$ python3 -q
>>> import numpy as np
>>> import numpy.linalg as la
>>> np.set_printoptions(precision=2, suppress=True, linewidth=140)
>>> J = np.load("case19.npy")
>>> print(J)
[[6.04 2.   8.01]
 [2.98 1.96 5.98]
 [5.98 2.01 7.99]
 [0.   0.01 0.  ]]
>>> rng = np.random.default_rng(174832)
>>> A2 = J + rng.integers(-2, 3, (4, 2)) @ rng.integers(-2, 3, (2, 3))
>>> print(A2)
[[ 2.04  2.    6.01]
 [ 0.98 -0.04  3.98]
 [13.98  6.01 13.99]
 [-4.   -1.99 -3.  ]]
>>> print(A2 - J)
[[-4.  0. -2.]
 [-2. -2. -2.]
 [ 8.  4.  6.]
 [-4. -2. -3.]]
>>> print(np.abs(A2 - J).sum(axis=1))
[ 6.  6. 18.  9.]
>>> print(np.round(la.svd(A2 - J, compute_uv=False), 2) + 0)
[13.15  2.01  0.  ]
>>> print(round(la.norm(J, 2) / la.norm(J), 2))
1.0
>>> print(la.matrix_rank(J, rtol=0.1))
1
>>> f = np.array([-1, 2])
>>> print(np.array([np.convolve(row, f, "same") for row in J]))
[[-6.04 10.08 -4.01]
 [-2.98  4.   -2.06]
 [-5.98  9.95 -3.97]
 [ 0.   -0.01  0.02]]
>>> print(np.convolve(J[1], f))
[-2.98  4.   -2.06 11.96]
>>> print(np.correlate(J[1], J[2], "full"))
[23.81 21.65 69.54 23.74 35.76]
>>> print(np.polyval(f, J[1]))
[-0.98  0.04 -3.98]
>>> print(np.diff(J, axis=0))
[[-3.06 -0.04 -2.03]
 [ 3.    0.05  2.01]
 [-5.98 -2.   -7.99]]
>>> print(J - J[0])
[[ 0.    0.    0.  ]
 [-3.06 -0.04 -2.03]
 [-0.06  0.01 -0.02]
 [-6.04 -1.99 -8.01]]
>>> print(np.abs(J).max())
8.01
>>> print(J.mean(axis=0))
[3.75 1.49 5.5 ]
>>> print(np.unravel_index(np.abs(J).argmax(), J.shape))
(np.int64(0), np.int64(2))
>>> print(la.matrix_rank(J))
3
>>> print(np.count_nonzero(J))
10
>>> feats = np.array([[0, -1, 2], [0, 0, -1], [0, 0, 0]])
>>> print(la.cond(feats) > 100)
True
>>> print(round(la.norm(feats, 2) / la.norm(feats), 2))
0.99
>>> rk = la.matrix_rank(feats)
>>> print(rk)
2
>>> null = la.svd(feats)[2][rk:].T
>>> print(la.matrix_rank(feats.T @ feats), la.matrix_rank(feats @ feats.T))
2 2
>>> print([int(la.matrix_rank(feats[:, :j + 1])) for j in range(3)])
[0, 1, 2]
>>> U, sigma, Vt = la.svd(feats)
>>> evecs = Vt[:(sigma > 1e-8).sum()]
>>> vec = feats[2] + -1 * feats[1] + rng.integers(2) * np.eye(3)[1]
>>> print(vec)
[0. 1. 1.]
>>> print(np.round(la.norm(vec - evecs.T @ evecs @ vec), 2))
0.0
>>> print(np.allclose(evecs.T @ evecs @ vec, vec))
True
>>> print(np.diag(evecs.T @ evecs))
[0. 1. 1.]
>>> print(la.matrix_rank(np.vstack([feats, vec])))
2
>>> print(np.round(evecs.T @ evecs, 2) + 0)
[[0. 0. 0.]
 [0. 1. 0.]
 [0. 0. 1.]]
>>> A2 = feats + rng.integers(-2, 3, (3, 2)) @ rng.integers(-2, 3, (2, 3))
>>> print(A2)
[[ 1 -3  1]
 [ 1 -2 -2]
 [-2  2  0]]
>>> print(np.round(la.svd(A2 - feats, compute_uv=False), 2) + 0)
[4.33 1.13 0.  ]
>>> print(A2 - feats)
[[ 1 -2 -1]
 [ 1 -2 -1]
 [-2  2  0]]
>>> arr = np.load("a.npy")
>>> print(arr)
[[ 0.5  -0.07  0.09 -0.49]
 [-0.07  0.99  0.01 -0.07]
 [ 0.09  0.01  0.99  0.08]
 [-0.49 -0.07  0.08  0.53]]
>>> # looks like rank 3
>>> print(round(la.norm(arr, 2) / la.norm(arr), 2))
0.58
>>> F = np.array([[4.0, 1.0], [1.0, 4.0]])
>>> ev, evecs = la.eigh(F)
>>> vec = np.array([8, 1])
>>> print((np.sign(evecs[:, -1].round(6)) == np.sign(evecs[0, -1].round(6))).astype(int))
[1 1]
>>> print(evecs * np.maximum(ev, 0) @ evecs.T)
[[4. 1.]
 [1. 4.]]
>>> print(round(float(vec @ F @ vec / (vec @ vec)), 2), ev[0], ev[-1])
4.25 3.0 5.0
>>> O, R = la.qr(F)
>>> print(np.round(abs(R[0, 0]), 2), round(la.norm(F[:, 0]), 2))
4.12 4.12
>>> print(np.round(O.T @ O, 2) + 0)
[[1. 0.]
 [0. 1.]]
>>> print(np.abs(np.diag(R)))
[4.12 3.64]
>>> print(O)
[[-0.97 -0.24]
 [-0.24  0.97]]
>>> print(round(np.trace(O @ O.T), 2))
2.0
>>> f, g = J[1], J[0]
>>> print(round(float(f @ g), 2))
69.82
>>> p = (f @ g) / (f @ f) * f
>>> print(p)
[4.29 2.82 8.61]
>>> print(g - p)
[ 1.75 -0.82 -0.6 ]
>>> f = np.array([-3, -1])
>>> A2 = F + np.outer(f, np.eye(2)[0])
>>> print(la.matrix_rank(la.inv(A2) - la.inv(F), tol=1e-8))
1
>>> print(la.matrix_rank(A2 - F))
1
>>> print(F.sum(axis=1))
[5. 5.]
>>> print(F.sum(axis=0))
[5. 5.]
>>> print(F.shape)
(2, 2)
>>> A = np.loadtxt("dump.csv", delimiter=",")
>>> print(A)
[[4.03 1.84 5.01]
 [3.88 2.12 5.01]
 [3.9  2.07 5.08]
 [4.02 1.95 5.05]
 [3.89 2.   4.78]
 [4.07 1.79 5.15]
 [4.09 1.95 4.95]
 [4.05 1.92 5.09]
 [4.01 1.89 4.95]
 [3.93 1.99 5.02]
 [3.89 1.99 5.03]
 [4.15 2.11 4.8 ]
 [3.94 1.97 5.  ]
 [2.94 5.12 1.83]
 [3.   4.97 1.86]
 [2.98 4.95 1.95]
 [3.13 5.09 2.04]
 [3.12 5.05 2.07]
 [2.96 4.93 2.08]
 [3.13 5.07 2.13]
 [3.14 5.08 1.98]
 [2.82 5.01 1.96]
 [3.16 4.87 1.89]
 [2.89 4.97 2.04]
 [3.07 4.97 2.07]
 [3.19 4.98 1.86]]
>>> hat = A @ la.solve(A.T @ A, A.T)
>>> print(np.round(la.eigvalsh(hat), 2) + 0)
[0. 0. 0. 0. 0. 0. 0. 0. 0. 0. 0. 0. 0. 0. 0. 0. 0. 0. 0. 0. 0. 0. 0. 1. 1. 1.]
>>> print(hat @ A[:, 0])
[4.03 3.88 3.9  4.02 3.89 4.07 4.09 4.05 4.01 3.93 3.89 4.15 3.94 2.94 3.   2.98 3.13 3.12 2.96 3.13 3.14 2.82 3.16 2.89 3.07 3.19]
>>> print(np.diag(hat))
[0.09 0.15 0.16 0.08 0.07 0.09 0.13 0.08 0.09 0.09 0.12 0.22 0.08 0.09 0.08 0.08 0.08 0.08 0.11 0.08 0.09 0.19 0.2  0.16 0.08 0.22]
>>> print(np.round(la.norm(A[15], 1), 2), round(float(la.norm(A[15], np.inf)), 2))
9.88 4.95
>>> print(round(la.norm(A[15] - A[9]), 2))
4.37
>>> M = np.loadtxt("x.csv", delimiter=",")
>>> print(M)
[[-1.24 -6.35  2.97]
 [ 1.09 12.63 -4.44]
 [-0.66 -5.28  3.52]
 [-0.01 32.38 -3.14]
 [ 0.38 14.14  4.71]
 [-1.64  0.14 -6.07]
 [-4.   -0.33 -0.32]
 [-1.37 13.76 -5.21]
 [-3.69  6.5   3.24]
 [-1.53 -9.05 12.1 ]]
>>> labels = M[:, 2] > np.median(M[:, 2])
>>> f = M[labels].mean(axis=0) - M[~labels].mean(axis=0)
>>> print(f)
[ -0.16 -11.72   9.14]
>>> print(labels.astype(int))
[1 0 1 0 1 0 0 0 1 1]
>>> print(((M - M.mean(axis=0)) @ f > 0).astype(int))
[1 0 1 0 0 1 1 0 1 1]
>>> C = M[[1, 6]].astype(float)
>>> for _ in range(7):
...     labels = la.norm(M[:, None] - C, axis=-1).argmin(axis=1)
...     C = np.array([M[labels == j].mean(axis=0) for j in range(2)])
... 
>>> print(labels)
[1 0 1 0 0 1 1 0 1 1]
>>> print(np.abs(C[1] - C[0]).argmax())
1
>>> print(C[1] - C[0])
[ -2.15 -20.62   4.59]
>>> print(np.bincount(labels))
[4 6]
>>> G = np.cov(M, rowvar=False)
>>> print(np.argsort(-M.std(axis=0).round(6), kind="stable"))
[1 2 0]
>>> print(np.argwhere(np.triu(np.abs(np.corrcoef(M.T)) > 0.8, 1)))
[]
>>> print(la.eigvalsh(G)[::-1])
[171.07  22.25   2.17]
>>> print(G.shape)
(3, 3)
>>> print(np.corrcoef(M.T))
[[ 1.    0.41 -0.14]
 [ 0.41  1.   -0.51]
 [-0.14 -0.51  1.  ]]
